$ python3 -q
>>> import numpy as np
>>> from numpy import linalg as LA
>>> np.set_printoptions(precision=1, suppress=True, linewidth=200)
>>> mat = np.arange(63).reshape(9, 7) + -2
>>> mat
array([[-2, -1,  0,  1,  2,  3,  4],
       [ 5,  6,  7,  8,  9, 10, 11],
       [12, 13, 14, 15, 16, 17, 18],
       [19, 20, 21, 22, 23, 24, 25],
       [26, 27, 28, 29, 30, 31, 32],
       [33, 34, 35, 36, 37, 38, 39],
       [40, 41, 42, 43, 44, 45, 46],
       [47, 48, 49, 50, 51, 52, 53],
       [54, 55, 56, 57, 58, 59, 60]])
>>> M2 = np.array([[1, 2], [0, -2], [0, 0], [-1, -2], [-1, -2], [-2, 0], [-2, 2]])
>>> M2.T @ mat.T
array([[ -19,  -54,  -89, -124, -159, -194, -229, -264, -299],
       [   0,  -14,  -28,  -42,  -56,  -70,  -84,  -98, -112]])
>>> LA.matrix_rank(np.vstack([mat, M2.T]))
np.int64(4)
>>> np.einsum("ij->j", mat)
array([234, 243, 252, 261, 270, 279, 288])
>>> LA.matrix_rank(mat @ M2)
np.int64(2)
>>> np.vstack([mat, M2.T]).shape
(11, 7)
>>> mat @ M2
array([[ -19,    0],
       [ -54,  -14],
       [ -89,  -28],
       [-124,  -42],
       [-159,  -56],
       [-194,  -70],
       [-229,  -84],
       [-264,  -98],
       [-299, -112]])
>>> np.allclose(mat[:-1].T @ LA.lstsq(mat[:-1].T, mat[-1])[0], mat[-1])
True
>>> np.abs(np.diag(LA.qr(mat)[1])) > 1e-9
array([ True,  True, False, False, False, False, False])
>>> np.unique(mat.round(6), axis=0).shape
(9, 7)
>>> LA.lstsq(mat[:-1].T, mat[-1])[2]
np.int32(2)
>>> data = np.load("m.npy")
>>> data
array([[-0.6,  0.6, -9.8, -1. ,  0.7, -1.9,  0.1],
       [-0.7, -0.3, -8.6,  0.7, -1. , -1.8, -1.6],
       [-0.6, -1.2,  2.9,  2.1,  0.1,  0.6,  0.6],
       [ 0. ,  1.6, -1.7,  0.1,  1.7, -0.4,  0.3],
       [-1.2,  0.3,  3.8,  0.6, -1.2,  0.7, -1.7],
       [ 1.7,  2.7,  5.6, -1.4, -0.6,  1.1,  2.1],
       [-1. ,  0.6,  0.5,  0. , -1. ,  0.1, -0.2],
       [-1.8, -0.9, -5.6,  0.5, -1.2, -1.2, -1.3],
       [-0.4,  1. ,  2.2,  0.7,  1.4,  0.4, -1.8],
       [ 0.1,  0.8,  1.8,  1. , -0.8,  0.3, -1.5],
       [-0.4, -1.2,  4.8, -0.2,  0.4,  1. , -1.2],
       [ 0.1, -0.1, -1.1, -0.1,  0.2, -0.1,  0.4],
       [ 0.8, -0.1,  0.3,  1.1, -0.8,  0.1,  1.1],
       [ 0.5,  1.1,  4.1, -2. ,  0.8,  0.8, -0.5],
       [ 0. ,  0. ,  7.7,  0.9, -1.1,  1.5,  1.2],
       [-1.5,  0.3, -2.2,  0.1, -2. , -0.5, -2. ],
       [-1.1,  0.8, -1.5, -0.2,  0. , -0.3, -0.2],
       [ 0.4,  0.4, -1.5,  0.1, -0.3, -0.2, -1.8],
       [ 0.3, -0.4,  2.9,  0.1, -1. ,  0.6, -2.2],
       [ 2. , -0.6,  3.5, -0.6, -2.4,  0.7,  0.7],
       [-0.2, -0.3, -1.3, -1.4, -0.3, -0.3, -0.8],
       [ 1.4,  3.2, -5.8, -0.4,  1.4, -1.2,  0.4],
       [-0.4,  1.4, -4.7, -0.4,  1.5, -0.9, -1. ],
       [ 0.4, -0.9, -8.5,  1.9,  1.4, -1.7, -0.5],
       [ 1.2, -0.4,  3.4,  0.1,  0.3,  0.7,  0.1],
       [ 1.3, -0.1,  5.7,  1.6, -0.9,  1.2, -1.3],
       [-0.5, -0.6,  1.1, -0.6, -0.9,  0.2,  0.5],
       [-1.5,  1.6,  1.8,  0.4,  0.9,  0.5,  1. ],
       [-0.5,  1.4,  6.6, -0.8,  1.4,  1.2,  0.8],
       [-0.6,  1.6, -3.4,  0. , -0.4, -0.8,  1.7],
       [-0.1,  0.4, -5.7,  0.8,  0. , -1.2, -0.3],
       [-0.2,  0.1,  9.5,  0. ,  1.2,  1.9,  1.1],
       [ 0.9,  1. , -3.5, -1.2, -0.5, -0.8,  1. ],
       [-1.2,  1. , -0.6,  0.3,  1. , -0.1, -1. ],
       [ 1.4, -1.2,  1.3, -0.5, -0.4,  0.3, -1.7],
       [ 1.6,  1.4, -3.7,  0.1,  1.4, -0.8,  1.2],
       [-0.5,  3. , -9.1,  0.9,  1.4, -1.9, -1.5],
       [ 0. , -0.2, -1.7,  0.4, -2.2, -0.3,  0.4],
       [-1.3, -0.6,  2.1, -0.6,  0.7,  0.3,  1.4],
       [-1.3, -0.8,  3.3, -0.4, -1. ,  0.7, -0.8],
       [ 0.5, -0.3,  1.8,  0.4, -0.1,  0.4,  1.1],
       [ 0.6, -0.1,  4. , -0.1,  0.4,  0.7,  0.3],
       [-1.9, -0.6,  2.7,  0.7,  0.1,  0.6,  0. ],
       [ 0.3, -1. , -0.9,  0.3,  0.6, -0.3,  1.3],
       [-0.3,  2.6, -3.1, -1.9, -1.5, -0.6, -0.4]])
>>> cov = np.cov(data, rowvar=False)
>>> np.round(np.corrcoef(data.T), 1) + 0
array([[ 1. ,  0.1,  0.1, -0.1,  0. ,  0.1,  0.2],
       [ 0.1,  1. , -0.2, -0.3,  0.3, -0.3,  0.1],
       [ 0.1, -0.2,  1. , -0.1, -0.1,  1. ,  0.2],
       [-0.1, -0.3, -0.1,  1. ,  0. , -0.1, -0.2],
       [ 0. ,  0.3, -0.1,  0. ,  1. , -0.1,  0.2],
       [ 0.1, -0.3,  1. , -0.1, -0.1,  1. ,  0.2],
       [ 0.2,  0.1,  0.2, -0.2,  0.2,  0.2,  1. ]])
>>> np.round(np.corrcoef(data[:, 3], data[:, 0])[0, 1], 1)
np.float64(-0.1)
>>> np.round(LA.eigvalsh(cov)[::-1], 1) + 0
array([21.9,  1.9,  1.1,  1. ,  0.8,  0.5,  0. ])
>>> np.median(data, axis=0)
array([-0.2,  0.1,  0.5,  0.1,  0. ,  0.1,  0. ])
>>> cov.shape
(7, 7)
>>> Xc = data - data.mean(axis=0)
>>> Uu, sig, vt = LA.svd(Xc, full_matrices=False)
>>> np.round(vt[0] * np.sign(vt[0, np.abs(vt[0]).argmax()]), 1) + 0
array([ 0. , -0.1,  1. ,  0. ,  0. ,  0.2,  0.1])
>>> np.round(Xc.mean(axis=0), 1) + 0
array([0., 0., 0., 0., 0., 0., 0.])
>>> (np.sign(Uu[:, 0]) == np.sign(Uu[0, 0])).astype(int)
array([1, 1, 0, 1, 0, 0, 0, 1, 0, 0, 0, 1, 0, 0, 0, 1, 1, 1, 0, 0, 1, 1, 1, 1, 0, 0, 0, 0, 0, 1, 1, 0, 1, 1, 0, 1, 1, 1, 0, 0, 0, 0, 0, 1, 1])
>>> np.abs(Uu[:, 0]).argmax()
np.int64(0)
>>> sig
array([31.1,  9.2,  7. ,  6.7,  5.8,  4.8,  0.4])
>>> LA.matrix_rank(Xc)
np.int64(7)
>>> np.searchsorted(np.cumsum(sig ** 2) / (sig ** 2).sum(), 0.9) + 1
np.int64(3)
>>> proj = data @ LA.solve(data.T @ data, data.T)
>>> np.round(proj @ data[:, 4], 1) + 0
array([ 0.7, -1. ,  0.1,  1.7, -1.2, -0.6, -1. , -1.2,  1.4, -0.8,  0.4,  0.2, -0.8,  0.8, -1.1, -2. ,  0. , -0.3, -1. , -2.4, -0.3,  1.4,  1.5,  1.4,  0.3, -0.9, -0.9,  0.9,  1.4, -0.4,  0. ,  1.2,
       -0.5,  1. , -0.4,  1.4,  1.4, -2.2,  0.7, -1. , -0.1,  0.4,  0.1,  0.6, -1.5])
>>> np.round(np.trace(proj), 1)
np.float64(7.0)
>>> np.allclose(proj @ proj, proj)
True
>>> Xc = data - data.mean(axis=0)
>>> vecs = LA.svd(Xc)[2][:6]
>>> M2 = Xc - Xc @ vecs.T @ vecs
>>> LA.norm(M2, axis=1).round(6).argmax()
np.int64(27)
>>> np.round(M2.std(axis=0), 1) + 0
array([0. , 0. , 0. , 0. , 0. , 0.1, 0. ])
>>> M = np.loadtxt("run16.csv", delimiter=",")
>>> M
array([[  1.8,   2.5,  -0.5,   3.1],
       [  1.3,   4.4,  -5.2,   0. ],
       [  1.3,  -1.3,   0.8,   3.1],
       [ -2.4,   3.5,  -0.5,   2.1],
       [ -0.2,  -1.6,   4.2,   0.7],
       [  2. ,  -1.1,  -0.6,  -0.7],
       [  0.4,   4. ,   7.2,  -0.7],
       [ -2.6,  -4.8,  -3.3,   0.6],
       [  1.8,  11.5,   1.8,   0.3],
       [  0.3,  -7.6,  -4.2,   6.4],
       [  4.8,  -4.4,  -0.1,  -2.4],
       [ -1.5,  -7.7,  -1.9,  -2.8],
       [ -0.9,   0.7,   0.7,   2.2],
       [  0.2,   6.2,  10. ,  -2. ],
       [ -2.3,   0.3,   4.3,  -1.2],
       [ -1.9,  -8. ,   0.1,  -3.6],
       [ -0.6,  -6. ,  -1.6,   1.8],
       [ -0.1,  -3.1,  -4.1,  -3.2],
       [ -1. ,  11.8,  -0.9,   1.2],
       [  0.5,  -6.2,  -0.3,  -3.2],
       [ -1.9,  -4.8,   1.1,   0.7],
       [ -1. ,  -0.4,   5.5,   1.5],
       [ -1.6,   4.2,  -2.1,   3.8],
       [ -1.1,  -1.3,   2.5,   1.9],
       [  2.8,  -3.7,   6.5,  -4.6],
       [  0.3,  -7.7,  11.7,  -0.1],
       [ -2.6,  -4.1,  -2.5,  -2.1],
       [  0.3,  -1.1,   3.7,  -1.6],
       [  0.8,  -7.1,   0.1,  -3.4],
       [ -4.2, -12.4,  -0.1,   0.1],
       [ -0.6,   1.7,   1.8,  -0.1],
       [ -1.1,   5.1,   5. ,  -3.3],
       [ -2.3,  -3. ,   3.2,   3.7]])
>>> rng = np.random.default_rng(765427)
>>> M2 = M + rng.integers(-2, 3, (33, 2)) @ rng.integers(-2, 3, (2, 4))
>>> M2
array([[ -0.2,   6.5,  -4.5,   5.1],
       [ -0.7,   5.4,  -7.2,  -2. ],
       [  1.3,   1.7,  -1.2,   7.1],
       [  0.6,   3.5,   1.5,   7.1],
       [ -3.2,  -1.6,   2.2,  -4.3],
       [  4. ,   0.9,  -0.6,   5.3],
       [  1.4,   5. ,   7.2,   2.3],
       [ -2.6,  -1.8,  -5.3,   4.6],
       [ -4.2,  17.5,  -6.2,  -1.7],
       [  2.3,  -8.6,  -2.2,   8.4],
       [  9.8,  -8.4,   5.9,   0.6],
       [ -3.5,  -6.7,  -3.9,  -4.8],
       [ -2.9,   4.7,  -3.3,   4.2],
       [  2.2,   2.2,  14. ,  -4. ],
       [ -2.3,   0.3,   4.3,  -1.2],
       [  0.1,  -6. ,   0.1,   2.4],
       [  1.4,  -7. ,   0.4,   3.8],
       [ -2.1,   0.9,  -8.1,  -1.2],
       [ -5. ,  16.8,  -6.9,   1.2],
       [  0.5,  -3.2,  -2.3,   0.8],
       [  1.1,  -7.8,   5.1,   1.7],
       [  3. ,  -2.4,   9.5,   5.5],
       [  2.4,   2.2,   1.9,   7.8],
       [ -3.1,  -3.3,   2.5,  -4.1],
       [  2.8,  -6.7,   8.5,  -8.6],
       [ -2.7,  -7.7,   9.7,  -5.1],
       [ -4.6,  -0.1,  -6.5,  -0.1],
       [ -3.7,   0.9,  -0.3,  -5.6],
       [  6.8, -13.1,   8.1,  -1.4],
       [ -5.2, -13.4,  -0.1,  -2.9],
       [ -0.6,  -1.3,   3.8,  -4.1],
       [  4.9,  -0.9,  13. ,  -1.3],
       [ -0.3,  -4. ,   5.2,   5.7]])
>>> M2 - M
array([[-2.,  4., -4.,  2.],
       [-2.,  1., -2., -2.],
       [ 0.,  3., -2.,  4.],
       [ 3.,  0.,  2.,  5.],
       [-3.,  0., -2., -5.],
       [ 2.,  2.,  0.,  6.],
       [ 1.,  1.,  0.,  3.],
       [ 0.,  3., -2.,  4.],
       [-6.,  6., -8., -2.],
       [ 2., -1.,  2.,  2.],
       [ 5., -4.,  6.,  3.],
       [-2.,  1., -2., -2.],
       [-2.,  4., -4.,  2.],
       [ 2., -4.,  4., -2.],
       [ 0.,  0.,  0.,  0.],
       [ 2.,  2.,  0.,  6.],
       [ 2., -1.,  2.,  2.],
       [-2.,  4., -4.,  2.],
       [-4.,  5., -6.,  0.],
       [ 0.,  3., -2.,  4.],
       [ 3., -3.,  4.,  1.],
       [ 4., -2.,  4.,  4.],
       [ 4., -2.,  4.,  4.],
       [-2., -2.,  0., -6.],
       [ 0., -3.,  2., -4.],
       [-3.,  0., -2., -5.],
       [-2.,  4., -4.,  2.],
       [-4.,  2., -4., -4.],
       [ 6., -6.,  8.,  2.],
       [-1., -1.,  0., -3.],
       [ 0., -3.,  2., -4.],
       [ 6., -6.,  8.,  2.],
       [ 2., -1.,  2.,  2.]])
>>> LA.matrix_rank(M2 - M, tol=1e-8)
np.int64(2)
>>> np.abs(M2 - M).sum(axis=1)
array([12.,  7.,  9., 10., 10., 10.,  5.,  9., 22.,  7., 18.,  7., 12., 12.,  0., 10.,  7., 12., 15.,  9., 11., 14., 14., 10.,  9., 10., 12., 14., 22.,  5.,  9., 22.,  7.])
